In [1]: import numpy as np

In [2]: import numpy.linalg as la

In [3]: np.set_printoptions(precision=2, suppress=True, linewidth=160)

In [4]: def rd(a):
   ...:     return np.round(a, 2) + 0
   ...: 

In [5]: K = np.load("block19.npy")

In [6]: print(rd(K))
[[-0.1   0.49  2.96]
 [-1.88 -0.47 -2.29]
 [ 2.25  0.43  1.94]
 [ 2.37  0.41  1.79]
 [-0.91  0.44  2.82]
 [-1.05 -0.51 -2.76]
 [ 1.57  0.49  2.51]
 [-2.14 -0.44 -2.05]
 [ 0.96 -0.43 -2.81]
 [ 1.89  0.47  2.29]
 [-0.89 -0.52 -2.82]
 [-0.7  -0.52 -2.87]
 [ 2.58 -0.14 -1.52]
 [ 2.82  0.29  0.97]
 [-2.6   0.13  1.49]
 [-2.24  0.23  1.98]]

In [7]: # rank 2

In [8]: dist = la.norm(K[:, None] - K[None], axis=-1)

In [9]: print(dist.mean(axis=1).argmax())
14

In [10]: print(rd(np.abs(K).max()))
2.96

In [11]: print(np.count_nonzero(K))
48

In [12]: print(rd(la.norm(K)))
12.0

In [13]: W0 = np.load("data.npy")

In [14]: print(W0)
[[ 0 -4  0  2]
 [ 2  0 -4  0]
 [ 0  2  0 -4]
 [-4  0  2  0]]

In [15]: O, vecs = la.qr(W0[:, :2])[0], la.qr(W0[:, 2:])[0]

In [16]: sv = la.svd(O.T @ vecs, compute_uv=False)

In [17]: print((sv > 0.9).sum())
0

In [18]: print(rd(la.norm(O @ O.T - vecs @ vecs.T, 2)))
0.6

In [19]: print(rd(np.degrees(np.arccos(sv.clip(0, 1)))))
[36.87 36.87]

In [20]: u = np.array([0, -1, -1, 2]) + 0.5

In [21]: X = np.eye(4) - 2 * np.outer(u, u) / (u @ u)

In [22]: print(rd(X))
[[ 0.93  0.07  0.07 -0.36]
 [ 0.07  0.93 -0.07  0.36]
 [ 0.07 -0.07  0.93  0.36]
 [-0.36  0.36  0.36 -0.79]]

In [23]: # orthonormal columns

In [24]: w, vecs = la.eig(X)

In [25]: print(rd(X @ vecs[:, 0] - w[0] * vecs[:, 0]))
[0. 0. 0. 0.]

In [26]: print(rd(np.sort(la.eigvals(la.inv(X)))))
[-1.  1.  1.  1.]

In [27]: print(rd(X @ X.T))
[[1. 0. 0. 0.]
 [0. 1. 0. 0.]
 [0. 0. 1. 0.]
 [0. 0. 0. 1.]]

In [28]: print(rd(la.svd(X, compute_uv=False)))
[1. 1. 1. 1.]

In [29]: print(rd(X[:, 1] @ X[:, 2]))
0.0

In [30]: print(rd(la.pinv(X)))
[[ 0.93  0.07  0.07 -0.36]
 [ 0.07  0.93 -0.07  0.36]
 [ 0.07 -0.07  0.93  0.36]
 [-0.36  0.36  0.36 -0.79]]

In [31]: print(rd(la.norm(X, axis=0)))
[1. 1. 1. 1.]

In [32]: M2 = np.array([[1, 1], [1, -1]])

In [33]: rng = np.random.default_rng(2255)

In [34]: arr = np.kron(M2, np.kron(M2, M2))[rng.permutation(8)][:3]

In [35]: print(arr)
[[ 1  1 -1 -1 -1 -1  1  1]
 [ 1 -1  1 -1  1 -1  1 -1]
 [ 1 -1 -1  1 -1  1  1 -1]]

In [36]: def softmax(z):
    ...:     e = np.exp(z - z.max(axis=-1, keepdims=True))
    ...:     return e / e.sum(axis=-1, keepdims=True)
    ...: 

In [37]: print(rd(softmax(arr[0])))
[0.22 0.22 0.03 0.03 0.03 0.03 0.22 0.22]

In [38]: att = arr @ arr.T / np.sqrt(8)

In [39]: print(softmax(att).round(6).argmax(axis=1))
[0 1 2]

In [40]: print(rd(softmax(att)))
[[0.89 0.05 0.05]
 [0.05 0.89 0.05]
 [0.05 0.05 0.89]]

In [41]: M2 = arr + rng.integers(-2, 3, (3, 2)) @ rng.integers(-2, 3, (2, 8))

In [42]: print(M2)
[[ 1  5 -3 -1  1 -5  5  1]
 [ 1 -5  6  1 -2  1  3 -5]
 [ 1 -3 -3 -1 -1  5 -7  3]]

In [43]: print(M2 - arr)
[[ 0  4 -2  0  2 -4  4  0]
 [ 0 -4  5  2 -3  2  2 -4]
 [ 0 -2 -2 -2  0  4 -8  4]]

In [44]: print(rd(la.svd(M2 - arr, compute_uv=False)))
[11.9  10.01  0.  ]
